In [1]: import numpy as np

In [2]: import numpy.linalg as la

In [3]: np.set_printoptions(precision=4, suppress=True, linewidth=200)

In [4]: def tidy(a):
   ...:     return np.round(a, 4) + 0
   ...: 

In [5]: A = np.loadtxt("arr.csv", delimiter=",")

In [6]: print(A)
[[1.     0.2    0.04   0.008  0.0016 0.0003 0.0001]
 [0.2    1.     0.2    0.04   0.008  0.0016 0.0003]
 [0.04   0.2    1.     0.2    0.04   0.008  0.0016]
 [0.008  0.04   0.2    1.     0.2    0.04   0.008 ]
 [0.0016 0.008  0.04   0.2    1.     0.2    0.04  ]
 [0.0003 0.0016 0.008  0.04   0.2    1.     0.2   ]
 [0.0001 0.0003 0.0016 0.008  0.04   0.2    1.    ]]

In [7]: w, vecs = la.eigh(A)

In [8]: print(tidy(la.eigvalsh(A @ A)))
[0.4656 0.534  0.6655 0.8856 1.2202 1.655  2.0706]

In [9]: print(tidy(la.svd(A, compute_uv=False)))
[1.439  1.2865 1.1046 0.9411 0.8158 0.7308 0.6823]

In [10]: print(w.sum(), np.trace(A))
7.0 7.0

In [11]: print(np.unique(w.round(6) + 0, return_counts=True)[1])
[1 1 1 1 1 1 1]

In [12]: print(tidy(w))
[0.6823 0.7308 0.8158 0.9411 1.1046 1.2865 1.439 ]

In [13]: print(tidy(np.abs(vecs[:, -1])))
[0.2158 0.3592 0.4538 0.4868 0.4538 0.3592 0.2158]

In [14]: print(tidy(np.abs(la.eigvals(A)).max()))
1.439

In [15]: print(np.allclose(A, A.T))
True

In [16]: print(np.trace(A))
7.0

In [17]: O, vecs = la.qr(A[:, :2])[0], la.qr(A[:, 2:])[0]

In [18]: sv = la.svd(O.T @ vecs, compute_uv=False)

In [19]: print(tidy(sv))
[0.3881 0.004 ]

In [20]: print((sv > 0.9).sum())
0

In [21]: rng = np.random.default_rng(703)

In [22]: t = rng.uniform(0, 2 * np.pi, 29)

In [23]: O, _ = la.qr(np.array([[0.4, 1.3], [0.9, -0.1], [-1.2, -0.3]]))

In [24]: arr = 10 * np.c_[np.cos(t), np.sin(t)] @ O.T

In [25]: print(tidy(arr))
[[ 4.7996  4.8454 -7.3134]
 [-9.7464  2.1652  0.5647]
 [ 2.5634  5.8019 -7.7309]
 [ 7.1317  3.276  -6.1973]
 [ 0.8571  6.2724 -7.7409]
 [-7.6708 -2.7807  5.7816]
 [-7.1162  5.5486 -4.3097]
 [-9.2787  3.5279 -1.2079]
 [-7.3269  5.4308 -4.1016]
 [ 7.0383 -5.5898  4.3837]
 [ 4.6025  4.9476 -7.3715]
 [ 9.7692 -1.1144 -1.8225]
 [ 9.7476 -0.9374 -2.0262]
 [ 0.8377 -6.5426  7.5162]
 [ 8.7735  1.4637 -4.5698]
 [-9.1872 -0.7669  3.8739]
 [ 9.79   -1.4349 -1.4478]
 [ 3.5712 -6.557   6.6523]
 [ 0.4028 -6.4917  7.5958]
 [-9.3994 -0.3105  3.3991]
 [-9.7361  2.2302  0.484 ]
 [-4.9286 -4.7764  7.2729]
 [-3.626   6.5514 -6.628 ]
 [-8.2305  4.7915 -3.0495]
 [-6.0131  6.0318 -5.2402]
 [-8.6895 -1.5859  4.6881]
 [ 5.0154  4.729  -7.2444]
 [-9.5404  2.9628 -0.4509]
 [ 9.2757  0.5885 -3.69  ]]

In [26]: U, sv, Vh = la.svd(arr)

In [27]: print(tidy(sv))
[40.6331 35.3405  0.    ]

In [28]: Y = U[:, :2] @ np.diag(sv[:2]) @ Vh[:2]

In [29]: print(tidy(Y))
[[ 4.7996  4.8454 -7.3134]
 [-9.7464  2.1652  0.5647]
 [ 2.5634  5.8019 -7.7309]
 [ 7.1317  3.276  -6.1973]
 [ 0.8571  6.2724 -7.7409]
 [-7.6708 -2.7807  5.7816]
 [-7.1162  5.5486 -4.3097]
 [-9.2787  3.5279 -1.2079]
 [-7.3269  5.4308 -4.1016]
 [ 7.0383 -5.5898  4.3837]
 [ 4.6025  4.9476 -7.3715]
 [ 9.7692 -1.1144 -1.8225]
 [ 9.7476 -0.9374 -2.0262]
 [ 0.8377 -6.5426  7.5162]
 [ 8.7735  1.4637 -4.5698]
 [-9.1872 -0.7669  3.8739]
 [ 9.79   -1.4349 -1.4478]
 [ 3.5712 -6.557   6.6523]
 [ 0.4028 -6.4917  7.5958]
 [-9.3994 -0.3105  3.3991]
 [-9.7361  2.2302  0.484 ]
 [-4.9286 -4.7764  7.2729]
 [-3.626   6.5514 -6.628 ]
 [-8.2305  4.7915 -3.0495]
 [-6.0131  6.0318 -5.2402]
 [-8.6895 -1.5859  4.6881]
 [ 5.0154  4.729  -7.2444]
 [-9.5404  2.9628 -0.4509]
 [ 9.2757  0.5885 -3.69  ]]

In [30]: print(tidy(la.norm(arr - Y, 2)), tidy(sv[2]))
0.0 0.0

In [31]: print(tidy(np.abs(arr - Y).max()))
0.0

In [32]: print(la.matrix_rank(arr, rtol=0.05))
2

In [33]: x = np.array([-1, 0, 1, 3, -1, 2, 1])

In [34]: target = A @ x

In [35]: print(tidy(target))
[-0.9369  0.1155  1.5376  3.08    0.0784  2.1277  1.3855]

In [36]: print(tidy(la.solve(A.T, A[6])))
[0. 0. 0. 0. 0. 0. 1.]

In [37]: print(tidy(la.solve(A, target + A[:, 2])))
[-1.  0.  2.  3. -1.  2.  1.]

In [38]: print(tidy(la.solve(A, A[:, 5])))
[0. 0. 0. 0. 0. 1. 0.]

In [39]: M = np.array([[-2, 1, -2, 1, -2, 1],
    ...:     [2, -1, 2, -1, 2, -1],
    ...:     [0, 0, 0, 0, 0, 0],
    ...:     [-2, 1, -2, 1, -2, 1],
    ...:     [2, -1, 2, -1, 2, -1],
    ...:     [0, 0, 0, 0, 0, 0]])

In [40]: # rank 1

In [41]: W1 = np.array([[-1, 2, -1, 2, 2],
    ...:     [0, 0, 2, -2, -2],
    ...:     [2, 2, 0, -1, 0],
    ...:     [0, -1, 1, -2, 2],
    ...:     [2, 0, 1, 0, 2],
    ...:     [-1, 2, 0, -1, 1]])

In [42]: coef = np.array([0, 0, 2, 2, 0])

In [43]: hid = np.maximum(M @ W1 + coef, 0)

In [44]: print(tidy((hid > 0).mean(axis=0)))
[0.3333 0.3333 0.6667 0.6667 0.3333]

In [45]: print(la.matrix_rank(hid))
3

In [46]: print((hid > 0).astype(int))
[[0 0 1 0 0]
 [1 1 0 1 1]
 [0 0 1 1 0]
 [0 0 1 0 0]
 [1 1 0 1 1]
 [0 0 1 1 0]]

In [47]: Z = np.array([[-9, -7], [8, 1], [-2, 4], [-9, 9], [-6, 7]])

In [48]: print(hid @ Z)
[[ -10   20]
 [-130   88]
 [ -22   26]
 [ -10   20]
 [-130   88]
 [ -22   26]]

In [49]: print(W1 @ Z)
[[ -3  37]
 [ 26 -24]
 [  7 -21]
 [ -4  -1]
 [-32   4]
 [ 28   7]]

In [50]: print((hid @ Z).round(6).argmax(axis=1))
[1 1 1 1 1 1]

In [51]: mat = np.load("test11.npy")

In [52]: print(tidy(mat))
[[ 0.      0.4646 -0.5497  1.866 ]
 [-1.3489 -0.5077 -1.3593 -0.274 ]
 [ 1.1037 -1.5556 -0.5591  0.2226]
 [-0.981  -1.052   1.24    0.6272]]

In [53]: x = np.array([3, 1, 3, 2])

In [54]: print(tidy(mat * x))
[[ 0.      0.4646 -1.6491  3.732 ]
 [-4.0467 -0.5077 -4.0778 -0.5481]
 [ 3.311  -1.5556 -1.6774  0.4451]
 [-2.9431 -1.052   3.72    1.2544]]

In [55]: print((mat @ x).argmax())
0

In [56]: print(tidy(mat @ x))
[ 2.5475 -9.1803  0.5231  0.9793]

In [57]: print(tidy(mat @ np.ones(4)))
[ 1.7809 -3.4899 -0.7885 -0.1658]

In [58]: print(tidy((mat + mat.T) / 2))
[[ 0.     -0.4422  0.277   0.4425]
 [-0.4422 -0.5077 -1.4574 -0.663 ]
 [ 0.277  -1.4574 -0.5591  0.7313]
 [ 0.4425 -0.663   0.7313  0.6272]]

In [59]: print(np.allclose(mat @ mat.T, mat.T @ mat))
True

In [60]: print(np.allclose(mat, mat.T))
False

In [61]: print(tidy(la.det(mat)))
-16.0

In [62]: assert mat == mat.T
ValueError: The truth value of an array with more than one element is ambiguous. Use a.any() or a.all()


In [63]: print(tidy((mat - mat.T) / 2))
[[ 0.      0.9067 -0.8267  1.4235]
 [-0.9067  0.      0.0981  0.389 ]
 [ 0.8267 -0.0981  0.     -0.5087]
 [-1.4235 -0.389   0.5087  0.    ]]

In [64]: print(tidy(np.abs(la.eigvals(mat)).max()))
2.0

In [65]: O, r_ = la.qr(mat)

In [66]: print(tidy(O.T @ O))
[[1. 0. 0. 0.]
 [0. 1. 0. 0.]
 [0. 0. 1. 0.]
 [0. 0. 0. 1.]]

In [67]: print(tidy(np.abs(np.diag(r_))))
[2. 2. 2. 2.]

In [68]: print(tidy(r_))
[[-2.  0.  0.  0.]
 [ 0.  2.  0.  0.]
 [ 0.  0. -2.  0.]
 [ 0.  0.  0.  2.]]

In [69]: print(np.trace(O @ O.T))
4.0

In [70]: x = np.array([7, 9, 7, 7])

In [71]: h = np.maximum(mat @ x, 0)

In [72]: print(tidy(np.maximum(mat @ x, 0) - np.maximum(-mat @ x, 0)))
[ 13.3954 -25.4444  -8.6305  -3.2649]

In [73]: print(tidy(np.tanh(mat @ x)))
[ 1.     -1.     -1.     -0.9971]

In [74]: print(tidy(np.maximum(mat @ (3 * x), 0)))
[40.1863  0.      0.      0.    ]

In [75]: print(tidy(mat.T @ h))
[ 0.      6.2232 -7.3633 24.9961]

In [76]: F = np.load("a.npy")

In [77]: print(F)
[[ 0  0  0  1  0 -3]
 [-1  0 -3  0  0  0]
 [ 0  0  0 -1 -3  0]]

In [78]: Y = F / np.sqrt((F ** 2).mean(axis=1, keepdims=True))

In [79]: print(la.matrix_rank(Y) == la.matrix_rank(F))
True

In [80]: print(la.matrix_rank(F - F.mean(axis=1, keepdims=True)))
3

In [81]: print(tidy(la.norm(Y, axis=1)))
[2.4495 2.4495 2.4495]

In [82]: t3 = np.stack([F, -1 * F, F[::-1]])

In [83]: print(tidy(la.norm(t3, axis=(1, 2))))
[5.4772 5.4772 5.4772]

In [84]: print(la.matrix_rank(t3.reshape(3, -1)))
2

In [85]: print(t3.shape)
(3, 3, 6)
